$ python3 -q
>>> import numpy as np
>>> np.set_printoptions(precision=2, suppress=True, linewidth=100, sign=" ")
>>> def rd(a):
...     return np.round(a, 2) + 0
... 
>>> basis = np.array([[-3, 3, 3, 3, 3]])
>>> rng = np.random.default_rng(5128)
>>> E = rng.normal(size=(18, 1)) @ basis + np.array([1, 2, 7, 3, 4])
>>> print(rd(E))
[[ 0.46  2.54  7.54  3.54  4.54]
 [-2.64  5.64 10.64  6.64  7.64]
 [ 4.95 -1.95  3.05 -0.95  0.05]
 [ 7.26 -4.26  0.74 -3.26 -2.26]
 [10.17 -7.17 -2.17 -6.17 -5.17]
 [ 0.35  2.65  7.65  3.65  4.65]
 [-2.44  5.44 10.44  6.44  7.44]
 [-1.91  4.91  9.91  5.91  6.91]
 [ 1.39  1.61  6.61  2.61  3.61]
 [ 2.61  0.39  5.39  1.39  2.39]
 [ 5.42 -2.42  2.58 -1.42 -0.42]
 [-1.23  4.23  9.23  5.23  6.23]
 [-0.53  3.53  8.53  4.53  5.53]
 [ 1.51  1.49  6.49  2.49  3.49]
 [ 1.45  1.55  6.55  2.55  3.55]
 [-1.17  4.17  9.17  5.17  6.17]
 [ 5.36 -2.36  2.64 -1.36 -0.36]
 [ 4.86 -1.86  3.14 -0.86  0.14]]
>>> # null space of dimension 3
>>> left, s, Vt = np.linalg.svd(E)
>>> evecs = Vt[:(s > 1e-8).sum()]
>>> x = E[13] + 5 * E[14] + rng.integers(2) * np.eye(5)[3]
>>> print(rd(x))
[  8.77   9.23  39.23  15.23  21.23]
>>> rd(evecs.T @ evecs)
array([[ 0.67, -0.32,  0.27, -0.2 , -0.08],
       [-0.32,  0.23,  0.08,  0.2 ,  0.17],
       [ 0.27,  0.08,  0.67,  0.2 ,  0.32],
       [-0.2 ,  0.2 ,  0.2 ,  0.2 ,  0.2 ],
       [-0.08,  0.17,  0.32,  0.2 ,  0.23]])
>>> rk = np.linalg.matrix_rank(E)
>>> rk
np.int64(2)
>>> null = np.linalg.svd(E)[2][rk:].T
>>> null.shape
(5, 3)
>>> [int(np.linalg.matrix_rank(E[:, :j + 1])) for j in range(5)]
[1, 2, 2, 2, 2]
>>> np.linalg.matrix_rank(E.T @ E), np.linalg.matrix_rank(E @ E.T)
(np.int64(2), np.int64(2))
>>> [int(np.linalg.matrix_rank(np.delete(E, i, axis=0))) for i in range(18)]
[2, 2, 2, 2, 2, 2, 2, 2, 2, 2, 2, 2, 2, 2, 2, 2, 2, 2]
>>> K = np.load("sample19.npy")
>>> K
array([[ 0., -3., -4.,  5.],
       [-3.,  0.,  0.,  0.],
       [-4.,  0.,  0.,  0.],
       [ 5.,  0.,  0.,  0.]])
>>> # equal to its transpose
>>> np.linalg.matrix_rank(K, rtol=0.1)
np.int64(2)
>>> np.argsort(-np.linalg.norm(K, axis=0).round(6), kind="stable")[:3]
array([ 0,  3,  2])
>>> X = np.loadtxt("layer7.csv", delimiter=",")
>>> X
array([[ 0.,  2.,  5.,  7.,  4.],
       [ 0.,  0.,  0.,  0.,  0.],
       [ 0.,  2.,  5.,  7.,  4.],
       [ 0.,  1.,  3.,  4.,  3.],
       [ 1.,  3.,  3.,  3.,  4.],
       [ 1.,  4.,  3.,  4.,  4.],
       [ 1.,  7.,  5.,  5.,  5.],
       [ 0.,  0.,  0.,  0.,  0.],
       [ 0.,  3.,  5.,  4.,  4.],
       [ 1.,  4.,  2.,  3.,  2.],
       [ 0.,  1.,  2.,  3.,  1.],
       [ 0.,  0.,  0.,  0.,  0.],
       [ 0.,  2.,  2.,  4.,  1.],
       [ 0.,  1.,  2.,  3.,  1.],
       [ 0.,  1.,  2.,  3.,  1.],
       [ 1.,  3.,  3.,  3.,  4.],
       [ 0.,  0.,  3.,  3.,  3.],
       [ 0.,  3.,  8.,  7.,  7.],
       [ 0.,  2.,  6.,  4.,  6.],
       [ 1.,  4.,  5.,  6.,  5.],
       [ 0.,  0.,  0.,  0.,  0.],
       [ 0.,  2.,  3.,  1.,  3.],
       [ 0.,  1.,  3.,  4.,  3.],
       [ 0.,  1.,  2.,  3.,  1.],
       [ 1.,  3.,  0.,  0.,  1.],
       [ 1.,  6.,  3.,  2.,  4.],
       [ 0.,  0.,  0.,  0.,  0.],
       [ 1.,  5.,  6.,  4.,  7.],
       [ 0.,  1.,  0.,  1.,  0.],
       [ 0.,  2.,  6.,  4.,  6.],
       [ 1.,  3.,  3.,  3.,  4.],
       [ 1.,  4.,  2.,  3.,  2.],
       [ 0.,  1.,  5.,  6.,  4.],
       [ 0.,  0.,  3.,  3.,  3.],
       [ 0.,  2.,  3.,  1.,  3.],
       [ 0.,  2.,  6.,  4.,  6.]])
>>> ang = np.radians(30)
>>> Rm = np.eye(5)
>>> Rm[0, 0] = Rm[1, 1] = np.cos(ang)
>>> Rm[0, 1], Rm[1, 0] = -np.sin(ang), np.sin(ang)
>>> rd(Rm)
array([[ 0.87, -0.5 ,  0.  ,  0.  ,  0.  ],
       [ 0.5 ,  0.87,  0.  ,  0.  ,  0.  ],
       [ 0.  ,  0.  ,  1.  ,  0.  ,  0.  ],
       [ 0.  ,  0.  ,  0.  ,  1.  ,  0.  ],
       [ 0.  ,  0.  ,  0.  ,  0.  ,  1.  ]])
>>> Y = X @ Rm.T
>>> np.allclose(np.linalg.norm(X, axis=1), np.linalg.norm(Y, axis=1))
True
>>> rd(np.linalg.det(Rm)), rd(np.trace(Rm))
(np.float64(1.0), np.float64(4.73))
>>> rd(np.abs(Y - X).max(axis=0))
array([ 3.63,  0.44,  0.  ,  0.  ,  0.  ])
>>> print(np.allclose(X @ X.T, Y @ Y.T))
True
>>> Xs = (X - X.mean(axis=0)) / X.std(axis=0)
>>> print(rd(Xs.std(axis=0)))
[ 1.  1.  1.  1.  1.]
>>> np.argwhere(np.abs(Xs) > 2)
array([[  6,   1],
       [ 17,   2],
       [ 25,   1]])
>>> beta = np.linalg.lstsq(np.delete(Xs, 3, axis=1), Xs[:, 3])[0]
>>> rd(beta)
array([ 0.74, -0.38,  2.75, -1.89])
>>> rd(1 - np.var(Xs[:, 3] - np.delete(Xs, 3, axis=1) @ beta))
np.float64(0.86)
>>> M = np.load("out8.npy")
>>> M
array([[ 16,   8,  12,   9,  15,  15],
       [  8,   5,   3,   6,   7,  10],
       [  6,   8,   4,   5,   7,   8],
       [  0,   0,   0,   0,   0,   0],
       [ 10,   3,  15,  14,  11,  14],
       [  7,   1,   2,   5,   2,   7],
       [  2,   0,   9,   8,   2,   5],
       [  7,   1,   2,   5,   2,   7],
       [  9,   7,  10,   4,  13,   8],
       [  0,   0,   0,   0,   0,   0],
       [  0,   0,   0,   0,   0,   0],
       [ 19,  10,  25,  18,  24,  22],
       [  5,   4,   3,   4,   2,   5],
       [  2,   0,   9,   8,   2,   5],
       [  8,   8,  13,  13,   9,  13],
       [  8,   5,   3,   6,   7,  10]])
>>> Xs = (M - M.mean(axis=0)) / M.std(axis=0)
>>> rd(Xs.std(axis=0))
array([ 1.,  1.,  1.,  1.,  1.,  1.])
>>> beta = np.linalg.lstsq(np.delete(Xs, 3, axis=1), Xs[:, 3])[0]
>>> rd(beta)
array([-0.43, -0.05,  0.63, -0.55,  1.31])
>>> print(rd(1 - np.var(Xs[:, 3] - np.delete(Xs, 3, axis=1) @ beta)))
1.0
>>> basis = M[[6, 0]].astype(float)
>>> for _ in range(3):
...     labels = np.linalg.norm(M[:, None] - basis, axis=-1).argmin(axis=1)
...     basis = np.array([M[labels == j].mean(axis=0) for j in range(2)])
... 
>>> labels
array([ 1,  0,  0,  0,  1,  0,  0,  0,  1,  0,  0,  1,  0,  0,  1,  0])
>>> np.bincount(labels)
array([ 11,   5])
>>> Xs = M - M.mean(axis=0)
>>> left, s, Vt = np.linalg.svd(Xs, full_matrices=False)
>>> Xs.mean(axis=0)
array([ 0.,  0.,  0.,  0.,  0.,  0.])
>>> rd(s)
array([ 50.85,  14.99,   9.55,   6.55,   2.93,   0.22])
>>> print((np.sign(left[:, 0]) == np.sign(left[0, 0])).astype(int))
[ 1  0  0  0  1  0  0  0  1  0  0  1  0  0  1  0]
>>> np.abs(left[:, 0]).argmax()
np.int64(11)
>>> x = np.array([2, 1, 1, 2, 3, 1])
>>> target = M @ x
>>> rd(np.linalg.solve(M.T @ M, M.T @ target))
array([ 2.,  1.,  1.,  2.,  3.,  1.])
>>> rd(np.linalg.lstsq(M, target)[0])
array([ 2.,  1.,  1.,  2.,  3.,  1.])
>>> target
array([ 130,   67,   63,    0,  113,   40,   40,   40,   90,    0,    0,  203,   36,   40,  103,
         67])
>>> target = target + 0.05 * rng.normal(size=16)
>>> rd(target)
array([130.07,  67.  ,  62.94,  -0.12, 113.  ,  39.98,  39.93,  39.88,  90.03,   0.  ,  -0.09,
       202.98,  35.99,  39.97, 102.99,  67.01])
>>> beta, *_ = np.linalg.lstsq(M, target)
>>> print(rd(np.linalg.norm(target - M @ beta)))
0.2
>>> beta.round()
array([ 2.,  1.,  1.,  2.,  3.,  1.])
>>> rd(beta)
array([ 1.99,  1.  ,  1.01,  1.96,  2.99,  1.03])
>>> print(rd(M.T @ (target - M @ beta)))
[ 0.  0.  0.  0.  0.  0.]
>>> W0 = np.diag(np.array([1, 2, 3, 3, 3, 0])) + 3 * np.eye(6, k=1) + 3 * np.eye(6, k=-1)
>>> W0
array([[ 1.,  3.,  0.,  0.,  0.,  0.],
       [ 3.,  2.,  3.,  0.,  0.,  0.],
       [ 0.,  3.,  3.,  3.,  0.,  0.],
       [ 0.,  0.,  3.,  3.,  3.,  0.],
       [ 0.,  0.,  0.,  3.,  3.,  3.],
       [ 0.,  0.,  0.,  0.,  3.,  0.]])
>>> # symmetric
>>> evals, evecs = np.linalg.eigh(W0)
>>> rd(evecs.T @ evecs)
array([[ 1.,  0.,  0.,  0.,  0.,  0.],
       [ 0.,  1.,  0.,  0.,  0.,  0.],
       [ 0.,  0.,  1.,  0.,  0.,  0.],
       [ 0.,  0.,  0.,  1.,  0.,  0.],
       [ 0.,  0.,  0.,  0.,  1.,  0.],
       [ 0.,  0.,  0.,  0.,  0.,  1.]])
>>> rd(np.linalg.svd(W0, compute_uv=False))
array([ 8.08,  5.78,  3.07,  3.05,  2.14,  0.26])
>>> print(np.unique(evals.round(6) + 0, return_counts=True)[1])
[ 1  1  1  1  1  1]
>>> rd(evecs.T @ W0 @ evecs)
array([[-3.05,  0.  ,  0.  ,  0.  ,  0.  ,  0.  ],
       [ 0.  , -2.14,  0.  ,  0.  ,  0.  ,  0.  ],
       [ 0.  ,  0.  ,  0.26,  0.  ,  0.  ,  0.  ],
       [ 0.  ,  0.  ,  0.  ,  3.07,  0.  ,  0.  ],
       [ 0.  ,  0.  ,  0.  ,  0.  ,  5.78,  0.  ],
       [ 0.  ,  0.  ,  0.  ,  0.  ,  0.  ,  8.08]])
>>> rd(np.linalg.eigvalsh(W0 @ W0))
array([  0.07,   4.57,   9.3 ,   9.41,  33.41,  65.26])
>>> evals.sum(), np.trace(W0)
(np.float64(12.0), np.float64(12.0))
>>> G = np.cov(E, rowvar=False)
>>> rd(np.polyfit(E[:, 0], E[:, 4], 1))
array([-1.,  5.])
>>> np.argwhere(np.triu(np.abs(np.corrcoef(E.T)) > 0.8, 1))
array([[ 0,  1],
       [ 0,  2],
       [ 0,  3],
       [ 0,  4],
       [ 1,  2],
       [ 1,  3],
       [ 1,  4],
       [ 2,  3],
       [ 2,  4],
       [ 3,  4]])
>>> rd(E.std(axis=0))
array([ 3.53,  3.53,  3.53,  3.53,  3.53])
>>> np.argsort(-E.std(axis=0).round(6), kind="stable")
array([ 0,  1,  2,  3,  4])
>>> print(rd(np.corrcoef(E.T)))
[[ 1. -1. -1. -1. -1.]
 [-1.  1.  1.  1.  1.]
 [-1.  1.  1.  1.  1.]
 [-1.  1.  1.  1.  1.]
 [-1.  1.  1.  1.  1.]]
>>> rd(np.median(E, axis=0))
array([ 1.42,  1.58,  6.58,  2.58,  3.58])
>>> np.corrcoef(E[:, 0], E[:, 4])[0, 1]
np.float64(-1.0)
>>> F = np.loadtxt("mat.csv", delimiter=",")
>>> rd(F)
array([[  9.85,  -7.46,  -5.64,  -5.35,  -4.68],
       [  9.39,  -7.06,  -5.37,  -5.14,  -4.59],
       [  0.44,  -0.06,  -0.28,  -0.19,  -0.45],
       [ -0.61,  -0.11,   0.43,   0.08,   0.53],
       [ -2.43,  -0.74,   1.91,  -0.66,   0.82],
       [ -4.  ,  -0.97,   3.2 ,  -1.49,   0.38],
       [ -4.28,  -0.98,   3.42,  -1.63,   0.28],
       [ -4.33,  -0.99,   3.46,  -1.66,   0.26],
       [-16.39,   1.  ,  12.8 ,  -6.77,  -5.32],
       [-22.89,   2.96,  17.68,  -9.  ,  -8.49]])
>>> x = np.array([3, 3, 2, 1, 3])
>>> target = X @ x
>>> rd(np.linalg.solve(X.T @ X, X.T @ target))
array([ 3.,  3.,  2.,  1.,  3.])
>>> rd(np.linalg.pinv(X) @ X)
array([[ 1.,  0.,  0.,  0.,  0.],
       [ 0.,  1.,  0.,  0.,  0.],
       [ 0.,  0.,  1.,  0.,  0.],
       [ 0.,  0.,  0.,  1.,  0.],
       [ 0.,  0.,  0.,  0.,  1.]])
>>> target = target + 0.1 * rng.normal(size=36)
>>> rd(target)
array([34.91,  0.01, 34.99, 21.8 , 32.78, 37.06, 54.16, -0.09, 35.11, 28.14, 13.08,  0.1 , 17.07,
       12.56, 13.02, 32.85, 18.24, 53.03, 40.  , 46.02,  0.04, 22.05, 21.83, 12.87, 15.15, 41.03,
       -0.09, 54.97,  4.13, 39.91, 32.97, 27.79, 30.88, 17.96, 21.86, 39.98])
>>> beta, *_ = np.linalg.lstsq(X, target)
>>> rd(beta)
array([ 2.88,  3.04,  1.98,  0.99,  3.01])
>>> print([round(float(np.linalg.norm(np.linalg.solve(X.T @ X + lam * np.eye(5), X.T @ target))), 2) for lam in (0, 1, 10, 100)])
[5.61, 5.31, 5.04, 4.35]
>>> [round(float(x), 2) for x in np.linalg.svd(F, compute_uv=False)[:3]]
[41.86, 17.16, 4.33]
>>> print(np.linalg.matrix_rank(F, rtol=0.1))
3
>>> print(np.argsort(-np.linalg.norm(F, axis=0).round(6), kind="stable")[:3])
[ 0  2  3]
>>> data = np.loadtxt("case3.csv", delimiter=",")
>>> data
array([[  0.04, -17.73,  -9.25],
       [ 15.85, -11.46,  -4.19],
       [  4.67,  17.17,   9.13],
       [ -4.85, -17.85,   7.6 ],
       [ 19.87,  -1.59,  -1.69],
       [ -4.82,  -5.77,  18.53],
       [ 12.25,  10.95,  11.41],
       [ -7.31,  14.62,  11.52],
       [  4.45, -18.43,  -6.37],
       [ -0.73, -12.13, -15.89],
       [ -5.59, -14.15, -12.98],
       [  0.77, -19.19,   5.59],
       [  8.74,   9.38, -15.35],
       [  7.49,  18.46,  -1.77],
       [ 13.53,  -9.21, -11.49],
       [  1.49, -11.3 ,  16.43],
       [-19.86,   2.01,   1.2 ],
       [-18.31,  -8.03,   0.22],
       [ -0.9 ,  -3.55,  19.66],
       [  1.79,   5.71, -19.08],
       [  8.4 ,  16.74,  -7.  ],
       [-11.71,   3.64, -15.8 ],
       [-11.82, -12.97,  -9.6 ],
       [  6.44,   5.58, -18.1 ],
       [ 11.88,  -8.3 ,  13.79],
       [ 10.41,  11.29, -12.81],
       [ -4.93,   7.55, -17.85],
       [ 18.29,  -1.6 ,   7.94],
       [ -7.61,  13.84, -12.28],
       [  7.25, -18.32,  -3.47],
       [-12.8 ,   0.06, -15.36]])
>>> d = np.linalg.norm(data[:, None] - data[None], axis=-1)
>>> np.unravel_index(d.round(6).argmax(), d.shape)
(np.int64(4), np.int64(16))
>>> print(np.flatnonzero(d[17] < d.mean() / 2))
[ 16  17  22]
>>> print(d.shape)
(31, 31)
>>> print(d[17].round(6).argsort(kind="stable")[:4])
[ 17  16  22   3]
>>> print(d.mean(axis=1).argmax())
7
>>> Xs = data - data.mean(axis=0)
>>> evecs = np.linalg.svd(Xs)[2][:2]
>>> Y = Xs - Xs @ evecs.T @ evecs
>>> np.linalg.norm(Y, axis=1).round(6).argmax()
np.int64(16)
>>> rd(Y.std(axis=0))
array([ 8.9 ,  2.78,  3.26])
>>> print(rd((Xs @ evecs.T).std(axis=0)))
[ 12.48  11.57]
>>> rd(np.diag(evecs.T @ evecs))
array([ 0.19,  0.92,  0.89])
